$ python3 -q
>>> import numpy as np
>>> from numpy import linalg as LA
>>> np.set_printoptions(precision=1, suppress=True, linewidth=120, legacy="1.25")
>>> def tidy(a):
...     return np.round(a, 1) + 0
... 
>>> feats = np.load("dump.npy")
>>> feats
array([[1, 0, 0],
       [1, 1, 0],
       [3, 3, 1]])
>>> vec = np.array([-5, -4, -5])
>>> rhs = feats @ vec
>>> rhs
array([ -5,  -9, -32])
>>> tidy(LA.solve(feats, feats[:, 1]))
array([0., 1., 0.])
>>> tidy(LA.solve(feats, rhs))
array([-5., -4., -5.])
>>> tidy(LA.det(2 * feats)), tidy(LA.det(feats))
(8.0, 1.0)
>>> np.poly(feats)
array([ 1., -3.,  3., -1.])
>>> tidy(LA.det(feats[::-1]))
-1.0
>>> np.einsum("ij,ji->", feats, feats)
3
>>> M2 = np.array([[2], [-1], [2]])
>>> m1 = np.block([[np.zeros((3, 3)), M2], [M2.T, np.zeros((1, 1))]])
>>> m1
array([[ 0.,  0.,  0.,  2.],
       [ 0.,  0.,  0., -1.],
       [ 0.,  0.,  0.,  2.],
       [ 2., -1.,  2.,  0.]])
>>> t3 = np.stack([m1, 3 * m1, m1[::-1]])
>>> LA.matrix_rank(t3)
array([2, 2, 2])
>>> t3.sum(axis=0)
array([[ 2., -1.,  2.,  8.],
       [ 0.,  0.,  0., -2.],
       [ 0.,  0.,  0.,  7.],
       [ 8., -4.,  8.,  2.]])
>>> tidy(LA.norm(t3, axis=(1, 2)))
array([ 4.2, 12.7,  4.2])
>>> Uu, sv, Vt = LA.svd(m1)
>>> tidy(sv)
array([3., 3., 0., 0.])
>>> np.argmax(sv[:-1] / (sv[1:] + 1e-6)) + 1
2
>>> M2 = Uu[:, :2] @ np.diag(sv[:2]) @ Vt[:2]
>>> tidy(LA.norm(m1 - M2) / LA.norm(m1))
0.0
>>> tidy(np.abs(m1 - M2).max())
0.0
>>> tidy(LA.norm(m1 - M2, 2)), sv[2]
(0.0, 0.0)
>>> evals, V = LA.eigh(m1)
>>> vec = np.array([1, -2, 8, -8])
>>> np.abs(m1).sum(axis=1).max(), np.abs(evals).max()
(5.0, 3.0)
>>> W0 = np.array([[0, 6], [6, 0]])
>>> evals, V = LA.eigh(W0)
>>> vec = np.array([-2, 3])
>>> (np.sign(V[:, -1].round(6)) == np.sign(V[0, -1].round(6))).astype(int)
array([1, 1])
>>> np.abs(W0).sum(axis=1).max(), np.abs(evals).max()
(6, 6.0)
>>> tidy(V * np.maximum(evals, 0) @ V.T)
array([[3., 3.],
       [3., 3.]])
>>> tidy(vec @ W0 @ vec / (vec @ vec)), evals[0], evals[-1]
(-5.5, -6.0, 6.0)
>>> arr = np.loadtxt("m.csv", delimiter=",")
>>> arr
array([[  3.8,  11.1, -23.4],
       [  1.2,  13.6, -23.4],
       [ -5.3,  10.3, -16.3],
       [ -6.4,  10.1, -15.4],
       [  1.6,  10.8, -24.2],
       [  2.6,  10.7, -24.8],
       [  2.6,  11.3, -24.6],
       [  0.6,  13.5, -22.6],
       [  3.5,  12.4, -25.2],
       [  2.5,  12.2, -25. ],
       [  2. ,  10.5, -24.4],
       [ -9.2,   9.1, -16.1],
       [  2.1,  11.9, -22.7],
       [  2.9,  12.5, -25.2],
       [ -6.1,   8.2, -15.7],
       [ -5.1,   9.9, -16. ],
       [ -6.9,   9.7, -15.7],
       [ -6. ,   8.3, -15.5],
       [  1.9,  12.2, -24.4],
       [  0.6,  10.7, -23.8],
       [  0.7,  13.2, -23.9],
       [  2. ,  11.5, -24. ],
       [  2.8,  11.4, -24.1],
       [ -6.9,  10.4, -16.8],
       [ -6.4,   9.9, -13.3],
       [  2.1,  13.6, -23.5]])
>>> Q, V = LA.qr(arr[:, :2])[0], LA.qr(arr[:, 2:])[0]
>>> sv = LA.svd(Q.T @ V, compute_uv=False)
>>> tidy(sv)
array([1.])
>>> (sv > 0.9).sum()
1
>>> tidy(np.degrees(np.arccos(sv.clip(0, 1))))
array([5.6])
>>> cov = np.cov(arr, rowvar=False)
>>> np.argwhere(np.triu(np.abs(np.corrcoef(arr.T)) > 0.8, 1))
array([[0, 2]])
>>> cov.shape
(3, 3)
>>> tidy(np.corrcoef(arr.T))
array([[ 1. ,  0.7, -1. ],
       [ 0.7,  1. , -0.7],
       [-1. , -0.7,  1. ]])
>>> tidy(arr.std(axis=0))
array([4.2, 1.5, 4.1])
>>> np.argsort(-arr.std(axis=0).round(6), kind="stable")
array([0, 2, 1])
>>> tidy(LA.eigvalsh(cov)[::-1])
array([36.3,  1. ,  0.7])
>>> d = LA.norm(arr[:, None] - arr[None], axis=-1)
>>> tidy(d[4])
array([ 2.4,  2.9, 10.5, 11.9,  0. ,  1.2,  1.2,  3.3,  2.7,  1.8,  0.5, 13.6,  1.9,  2.4, 11.8, 10.6, 12.1, 11.8,
        1.4,  1.1,  2.6,  0.8,  1.3, 11.3, 13.6,  2.9])
>>> tidy(d[:5, :5])
array([[ 0. ,  3.6, 11.6, 13. ,  2.4],
       [ 3.6,  0. , 10.2, 11.6,  2.9],
       [11.6, 10.2,  0. ,  1.4, 10.5],
       [13. , 11.6,  1.4,  0. , 11.9],
       [ 2.4,  2.9, 10.5, 11.9,  0. ]])
>>> (d + 1e9 * np.eye(26)).round(6).argmin(axis=1)
array([22, 20, 15, 16, 10,  6, 22,  1, 13, 13,  4, 16, 21,  9, 17,  2,  3, 14, 21,  4,  1, 18,  6, 16,  3,  1])
>>> np.unravel_index(d.round(6).argmax(), d.shape)
(8, 11)
>>> d[4].round(6).argsort(kind="stable")[:4]
array([ 4, 10, 21, 19])
>>> d.shape
(26, 26)
>>> d.mean(axis=1).argmax()
11
>>> LA.matrix_rank(d ** 2)
5
>>> vec = np.array([0, 2, 0])
>>> np.sign((arr @ vec).round(6))
array([1., 1., 1., 1., 1., 1., 1., 1., 1., 1., 1., 1., 1., 1., 1., 1., 1., 1., 1., 1., 1., 1., 1., 1., 1., 1.])
>>> tidy(arr @ np.ones(3))
array([ -8.5,  -8.6, -11.3, -11.7, -11.8, -11.5, -10.7,  -8.5,  -9.3, -10.3, -11.9, -16.2,  -8.7,  -9.8, -13.6, -11.2,
       -12.9, -13.2, -10.3, -12.5, -10. , -10.5,  -9.9, -13.3,  -9.8,  -7.8])
>>> Q, Rm = LA.qr(arr)
>>> tidy(np.trace(Q @ Q.T))
3.0
>>> F = np.loadtxt("out16.csv", delimiter=",")
>>> F
array([[  5.,  -6.,  -8.],
       [  1., -15.,  -4.],
       [  9., -13., -11.],
       [ 18.,  -8., -17.],
       [ 22., -13.,  -9.],
       [ 16., -22.,  -1.],
       [ 24., -27., -10.],
       [ 17., -21., -19.],
       [ 17., -17., -28.],
       [ 20.,  -8., -20.],
       [ 15.,  -3., -18.],
       [ 11.,   3., -10.],
       [  3.,   1.,  -3.],
       [  4.,  -5.,  -9.],
       [  9.,  -1.,  -3.],
       [  9.,   1.,   4.],
       [ 18.,  -5.,  -1.],
       [ 24.,  -8.,  -2.],
       [ 30.,  -6.,   3.],
       [ 26.,  -9.,   3.],
       [ 32., -11.,   7.],
       [ 38., -14.,  15.],
       [ 42., -21.,   7.]])
>>> P = F @ LA.solve(F.T @ F, F.T)
>>> tidy(P @ F[:, 0])
array([ 5.,  1.,  9., 18., 22., 16., 24., 17., 17., 20., 15., 11.,  3.,  4.,  9.,  9., 18., 24., 30., 26., 32., 38.,
       42.])
>>> tidy(np.trace(P))
3.0
>>> tidy(np.diag(P))
array([0. , 0.2, 0.1, 0.1, 0.1, 0.2, 0.2, 0.2, 0.3, 0.2, 0.2, 0.1, 0. , 0. , 0. , 0. , 0. , 0.1, 0.2, 0.1, 0.1, 0.3,
       0.2])
